In [1]: import numpy as np

In [2]: np.set_printoptions(precision=2, suppress=True, linewidth=200, floatmode="fixed")

In [3]: def rnd(a):
   ...:     return np.round(a, 2) + 0
   ...: 

In [4]: mat = np.load("layer4.npy")

In [5]: mat
Out[5]: 
array([[-1, -1, -1, -1, -1, -1, -1],
       [-1, -2, -2, -2, -2, -2, -2],
       [-1, -2, -3, -3, -3, -3, -3],
       [-1, -2, -3, -4, -4, -4, -4],
       [-1, -2, -3, -4, -5, -5, -5],
       [-1, -2, -3, -4, -5, -6, -6],
       [-1, -2, -3, -4, -5, -6, -7]])

In [6]: rnd(np.abs(np.linalg.eigvals(mat)).max())
Out[6]: np.float64(22.88)

In [7]: np.allclose(mat, mat.T)
Out[7]: True

In [8]: rnd(np.linalg.det(mat))
Out[8]: np.float64(-1.0)

In [9]: np.trace(mat)
Out[9]: np.int64(-28)

In [10]: print(rnd(np.sort(np.abs(np.linalg.eigvals(mat)))))
[ 0.26  0.30  0.38  0.56  1.00  2.62 22.88]

In [11]: Y = np.array([[2, 3], [3, 1], [2, 0], [3, 3], [0, 3], [1, 1], [0, 3]])

In [12]: np.einsum("ik,kj->ij", mat, Y)
Out[12]: 
array([[-11, -14],
       [-20, -25],
       [-26, -35],
       [-30, -45],
       [-31, -52],
       [-32, -56],
       [-32, -59]])

In [13]: np.einsum("ik,kj->ji", mat, Y)
Out[13]: 
array([[-11, -20, -26, -30, -31, -32, -32],
       [-14, -25, -35, -45, -52, -56, -59]])

In [14]: np.vstack([mat, Y.T]).shape
Out[14]: (9, 7)

In [15]: print(mat @ Y)
[[-11 -14]
 [-20 -25]
 [-26 -35]
 [-30 -45]
 [-31 -52]
 [-32 -56]
 [-32 -59]]

In [16]: E = np.minimum.outer(np.arange(1, 6), np.arange(1, 6)) * 2

In [17]: print(E)
[[ 2  2  2  2  2]
 [ 2  4  4  4  4]
 [ 2  4  6  6  6]
 [ 2  4  6  8  8]
 [ 2  4  6  8 10]]

In [18]: low = np.linalg.cholesky(E)

In [19]: rnd(E / np.sqrt(np.outer(np.diag(E), np.diag(E))))
Out[19]: 
array([[1.00, 0.71, 0.58, 0.50, 0.45],
       [0.71, 1.00, 0.82, 0.71, 0.63],
       [0.58, 0.82, 1.00, 0.87, 0.77],
       [0.50, 0.71, 0.87, 1.00, 0.89],
       [0.45, 0.63, 0.77, 0.89, 1.00]])

In [20]: rnd(low)
Out[20]: 
array([[1.41, 0.00, 0.00, 0.00, 0.00],
       [1.41, 1.41, 0.00, 0.00, 0.00],
       [1.41, 1.41, 1.41, 0.00, 0.00],
       [1.41, 1.41, 1.41, 1.41, 0.00],
       [1.41, 1.41, 1.41, 1.41, 1.41]])

In [21]: np.linalg.eigvalsh(E).min() > 0
Out[21]: np.True_

In [22]: rnd(np.diag(low) ** 2)
Out[22]: array([2.00, 2.00, 2.00, 2.00, 2.00])

In [23]: feats = np.array([[0.0, 0.0, 0.0, 0.0, 0.0, 1.0],
    ...:     [0.0, 0.0, 0.0, 0.0, 0.0, -6.0],
    ...:     [0.0, 0.0, 0.0, 0.0, 0.0, -6.0],
    ...:     [0.0, 0.0, 0.0, 0.0, 0.0, 5.0],
    ...:     [0.0, 0.0, 0.0, 0.0, 0.0, 9.0],
    ...:     [1.0, -6.0, -6.0, 5.0, 9.0, 0.0]])

In [24]: print(feats)
[[ 0.00  0.00  0.00  0.00  0.00  1.00]
 [ 0.00  0.00  0.00  0.00  0.00 -6.00]
 [ 0.00  0.00  0.00  0.00  0.00 -6.00]
 [ 0.00  0.00  0.00  0.00  0.00  5.00]
 [ 0.00  0.00  0.00  0.00  0.00  9.00]
 [ 1.00 -6.00 -6.00  5.00  9.00  0.00]]

In [25]: print(np.trace(feats))
0.0

In [26]: np.allclose(feats @ feats.T, feats.T @ feats)
Out[26]: True

In [27]: print(feats @ feats)
[[  1.00  -6.00  -6.00   5.00   9.00   0.00]
 [ -6.00  36.00  36.00 -30.00 -54.00   0.00]
 [ -6.00  36.00  36.00 -30.00 -54.00   0.00]
 [  5.00 -30.00 -30.00  25.00  45.00   0.00]
 [  9.00 -54.00 -54.00  45.00  81.00   0.00]
 [  0.00   0.00   0.00   0.00   0.00 179.00]]

In [28]: np.allclose(feats, feats.T)
Out[28]: True

In [29]: rnd(np.sort(np.abs(np.linalg.eigvals(feats))))
Out[29]: array([ 0.00,  0.00,  0.00,  0.00, 13.38, 13.38])

In [30]: (feats + feats.T) / 2
Out[30]: 
array([[ 0.00,  0.00,  0.00,  0.00,  0.00,  1.00],
       [ 0.00,  0.00,  0.00,  0.00,  0.00, -6.00],
       [ 0.00,  0.00,  0.00,  0.00,  0.00, -6.00],
       [ 0.00,  0.00,  0.00,  0.00,  0.00,  5.00],
       [ 0.00,  0.00,  0.00,  0.00,  0.00,  9.00],
       [ 1.00, -6.00, -6.00,  5.00,  9.00,  0.00]])
